% ipython --no-banner

In [1]: import numpy as np

In [2]: np.set_printoptions(precision=1, suppress=True, linewidth=160)

In [3]: def tidy(a):
   ...:     return np.round(a, 1) + 0
   ...: 

In [4]: A = np.load("case16.npy")

In [5]: A
Out[5]: 
array([[-2.4, -0.4, -0.3, -0.7],
       [-4. , -0.9, -1.2,  0.8],
       [ 4.7,  0.9,  0.3, -0.4],
       [-0.6, -0.1, -1.2, -0.7],
       [-2.3, -0.5,  1. , -0.6],
       [-2.7, -0.6,  0.3, -0.6],
       [ 6.4,  1.2, -0.2,  1.3],
       [-1.4, -0.3,  0.5,  0.4],
       [12. ,  2.4, -0.4, -0.3],
       [-4.1, -0.8,  1.3,  0.4],
       [-1.6, -0.3, -1.2, -0.3],
       [ 8.4,  1.6,  0.3,  0.5],
       [-2.8, -0.5, -0.9, -1.8],
       [ 2.8,  0.5,  2. ,  0.7]])

In [6]: # column 0 dominates

In [7]: Ac = A - A.mean(axis=0)

In [8]: evecs = np.linalg.svd(Ac)[2][:3]

In [9]: A2 = Ac - Ac @ evecs.T @ evecs

In [10]: np.linalg.norm(A2, axis=1).round(6).argmax()
Out[10]: np.int64(0)

In [11]: tidy(np.diag(evecs.T @ evecs))
Out[11]: array([1., 0., 1., 1.])

In [12]: Uu, sigma, Vh = np.linalg.svd(A)

In [13]: tidy(sigma)
Out[13]: array([19.1,  3.8,  2.6,  0.2])

In [14]: np.argmax(sigma[:-1] / (sigma[1:] + 1e-6)) + 1
Out[14]: np.int64(3)

In [15]: A2 = Uu[:, :3] @ np.diag(sigma[:3]) @ Vh[:3]

In [16]: tidy(np.linalg.norm(A - A2) / np.linalg.norm(A))
Out[16]: np.float64(0.0)

In [17]: print(tidy(np.abs(A - A2).max()))
0.1

In [18]: np.linalg.matrix_rank(A, rtol=0.05)
Out[18]: np.int64(3)

In [19]: np.linalg.matrix_rank(A2)
Out[19]: np.int64(3)

In [20]: tidy(np.linalg.norm(A - A2, 2)), tidy(sigma[3])
Out[20]: (np.float64(0.2), np.float64(0.2))

In [21]: Ac = (A - A.mean(axis=0)) / A.std(axis=0)

In [22]: print(np.argwhere(np.abs(Ac) > 2))
[[ 8  0]
 [ 8  1]
 [12  3]
 [13  2]]

In [23]: tidy(Ac.std(axis=0))
Out[23]: array([1., 1., 1., 1.])

In [24]: c = np.linalg.lstsq(np.delete(Ac, 1, axis=1), Ac[:, 1])[0]

In [25]: tidy(1 - np.var(Ac[:, 1] - np.delete(Ac, 1, axis=1) @ c))
Out[25]: np.float64(1.0)

In [26]: np.abs(c).argmax()
Out[26]: np.int64(0)

In [27]: print([round(float(x), 1) for x in np.linalg.svd(A, compute_uv=False)[:3]])
[19.1, 3.8, 2.6]

In [28]: np.linalg.matrix_rank(A, rtol=0.1)
Out[28]: np.int64(3)

In [29]: np.argsort(-np.linalg.norm(A, axis=0).round(6), kind="stable")[:3]
Out[29]: array([0, 1, 2])

In [30]: rng = np.random.default_rng(44946)

In [31]: K = np.eye(3, dtype=int)[rng.permutation(3)]

In [32]: K
Out[32]: 
array([[0, 0, 1],
       [0, 1, 0],
       [1, 0, 0]])

In [33]: W1 = np.array([[2, -4, 5, 0, -4, 1], [5, -3, 2, -5, 1, 5], [5, 3, 0, 0, 0, -1]])

In [34]: c = np.array([-8, 8, 1, 0, 0, -5])

In [35]: hid = np.maximum(K @ W1 + c, 0)

In [36]: print(tidy((hid > 0).mean(axis=0)))
[0.  1.  1.  0.  0.3 0. ]

In [37]: W2 = np.array([[0, 9], [4, 3], [6, 6], [-6, 4], [7, 0], [-8, -5]])

In [38]: hid @ W2
Out[38]: 
array([[50, 39],
       [45, 33],
       [52, 48]])

In [39]: (hid @ W2).round(6).argmax(axis=1)
Out[39]: array([0, 0, 0])

In [40]: W0 = np.load("x.npy")

In [41]: W0
Out[41]: 
array([[-1, -1, -1, -1, -1, -1],
       [-1, -2, -2, -2, -2, -2],
       [-1, -2, -3, -3, -3, -3],
       [-1, -2, -3, -4, -4, -4],
       [-1, -2, -3, -4, -5, -5],
       [-1, -2, -3, -4, -5, -6]])

In [42]: tidy(np.abs(np.linalg.eigvals(W0)).max())
Out[42]: np.float64(17.2)

In [43]: W0.inv()
AttributeError: 'numpy.ndarray' object has no attribute 'inv'


In [44]: (W0 + W0.T) / 2
Out[44]: 
array([[-1., -1., -1., -1., -1., -1.],
       [-1., -2., -2., -2., -2., -2.],
       [-1., -2., -3., -3., -3., -3.],
       [-1., -2., -3., -4., -4., -4.],
       [-1., -2., -3., -4., -5., -5.],
       [-1., -2., -3., -4., -5., -6.]])

In [45]: assert W0 == W0.T
ValueError: The truth value of an array with more than one element is ambiguous. Use a.any() or a.all()


In [46]: f, g = W0[4], W0[3]

In [47]: f @ g
Out[47]: np.int64(70)

In [48]: p = (f @ g) / (f @ f) * f

In [49]: (g - p) @ f
Out[49]: np.float64(0.0)

In [50]: np.linalg.matrix_rank(np.outer(f, g))
Out[50]: np.int64(1)

In [51]: w, evecs = np.linalg.eigh(W0)

In [52]: tidy(np.linalg.svd(W0, compute_uv=False))
Out[52]: array([17.2,  2. ,  0.8,  0.4,  0.3,  0.3])

In [53]: w, evecs = np.linalg.eigh(W0)

In [54]: vec = np.array([1, 7, 7, 2, 9, 1])

In [55]: vec @ W0 @ vec
Out[55]: np.int64(-2011)

In [56]: tidy(vec @ W0 @ vec / (vec @ vec)), tidy(w[0]), tidy(w[-1])
Out[56]: (np.float64(-10.9), np.float64(-17.2), np.float64(-0.3))

In [57]: A2 = np.array([[-1, -3, 2],
    ...:     [1, 3, 0],
    ...:     [-2, 2, 1],
    ...:     [3, -1, 3],
    ...:     [-3, -3, 2],
    ...:     [-1, 3, -2]])

In [58]: np.linalg.matrix_rank(np.vstack([W0, A2.T]))
Out[58]: np.int64(6)

In [59]: A2 @ W0
ValueError: matmul: Input operand 1 has a mismatch in its core dimension 0, with gufunc signature (n?,k),(k,m?)->(n?,m?) (size 6 is different from 3)


In [60]: np.vstack([W0, A2.T]).shape
Out[60]: (9, 6)

In [61]: print(W0 @ A2)
[[  3  -1  -6]
 [  5  -5 -10]
 [  8  -6 -14]
 [  9  -5 -17]
 [ 13  -5 -17]
 [ 14  -8 -15]]

In [62]: np.einsum("ik,kj->ij", W0, A2)
Out[62]: 
array([[  3,  -1,  -6],
       [  5,  -5, -10],
       [  8,  -6, -14],
       [  9,  -5, -17],
       [ 13,  -5, -17],
       [ 14,  -8, -15]])

In [63]: m1 = np.minimum.outer(np.arange(1, 6), np.arange(1, 6)) * 5

In [64]: m1
Out[64]: 
array([[ 5,  5,  5,  5,  5],
       [ 5, 10, 10, 10, 10],
       [ 5, 10, 15, 15, 15],
       [ 5, 10, 15, 20, 20],
       [ 5, 10, 15, 20, 25]])

In [65]: def softmax(z):
    ...:     e = np.exp(z - z.max(axis=-1, keepdims=True))
    ...:     return e / e.sum(axis=-1, keepdims=True)
    ...: 

In [66]: tidy(softmax(m1[4] + 5))
Out[66]: array([0., 0., 0., 0., 1.])

In [67]: tidy(softmax(m1[4]))
Out[67]: array([0., 0., 0., 0., 1.])

In [68]: att = m1 @ m1.T / np.sqrt(5)

In [69]: softmax(att).round(6).argmax(axis=1)
Out[69]: array([4, 4, 4, 4, 4])

In [70]: softmax(att)[4] @ m1
Out[70]: array([ 5., 10., 15., 20., 25.])

In [71]: tidy(softmax(att + np.triu(np.full(att.shape, -np.inf), 1)))
Out[71]: 
array([[1., 0., 0., 0., 0.],
       [0., 1., 0., 0., 0.],
       [0., 0., 1., 0., 0.],
       [0., 0., 0., 1., 0.],
       [0., 0., 0., 0., 1.]])

In [72]: w, evecs = np.linalg.eigh(m1)

In [73]: vec = np.array([1, 2, 0, 3, 1])

In [74]: tidy(evecs * np.maximum(w, 0) @ evecs.T)
Out[74]: 
array([[ 5.,  5.,  5.,  5.,  5.],
       [ 5., 10., 10., 10., 10.],
       [ 5., 10., 15., 15., 15.],
       [ 5., 10., 15., 20., 20.],
       [ 5., 10., 15., 20., 25.]])

In [75]: tidy(evecs * np.abs(w) @ evecs.T)
Out[75]: 
array([[ 5.,  5.,  5.,  5.,  5.],
       [ 5., 10., 10., 10., 10.],
       [ 5., 10., 15., 15., 15.],
       [ 5., 10., 15., 20., 20.],
       [ 5., 10., 15., 20., 25.]])

In [76]: (np.sign(evecs[:, -1].round(6)) == np.sign(evecs[0, -1].round(6))).astype(int)
Out[76]: array([1, 1, 1, 1, 1])

In [77]: tidy(np.linalg.eigvalsh(m1[1:, 1:]))
Out[77]: array([ 1.4,  2.3,  6.2, 60. ])

In [78]: np.abs(m1).sum(axis=1).max(), tidy(np.abs(w).max())
Out[78]: (np.int64(75), np.float64(61.7))

In [79]: A2 = A / np.linalg.norm(A, axis=1, keepdims=True)

In [80]: G = A2 @ A2.T

In [81]: tidy(np.linalg.norm(A2, axis=1))
Out[81]: array([1., 1., 1., 1., 1., 1., 1., 1., 1., 1., 1., 1., 1., 1.])

In [82]: tidy(G[9])
Out[82]: array([ 0.8,  0.8, -0.9,  0.1,  0.9,  0.9, -0.9,  1. , -1. ,  1. ,  0.6, -0.9,  0.7, -0.6])

In [83]: (G - 2 * np.eye(14)).round(6).argmax(axis=1)
Out[83]: array([ 5, 10,  8, 10,  5,  0, 11,  9, 11,  7,  1,  8,  0, 11])

In [84]: F = np.loadtxt("m.csv", delimiter=",")

In [85]: tidy(F)
Out[85]: 
array([[-0.9,  0.1, -0.2,  0.1, -0.3,  0. , -0.3],
       [ 0.2, -0.1, -0.2,  0.1,  0.2,  0.5, -0.7],
       [ 0.2,  0.1, -0.9, -0.2, -0.3,  0. ,  0.2],
       [-0.2,  0.4, -0.2, -0.1,  0.8, -0.2,  0. ],
       [-0.3, -0.5,  0. , -0.6,  0.2,  0.3,  0.2],
       [ 0.1, -0.1,  0. , -0.5, -0.1, -0.6, -0.5],
       [-0.1, -0.7, -0.3,  0.5,  0.2, -0.4,  0.1]])

In [86]: O, evecs = np.linalg.qr(F[:, :2])[0], np.linalg.qr(F[:, 2:])[0]

In [87]: sigma = np.linalg.svd(O.T @ evecs, compute_uv=False)

In [88]: tidy(sigma)
Out[88]: array([0., 0.])

In [89]: (sigma > 0.9).sum()
Out[89]: np.int64(0)
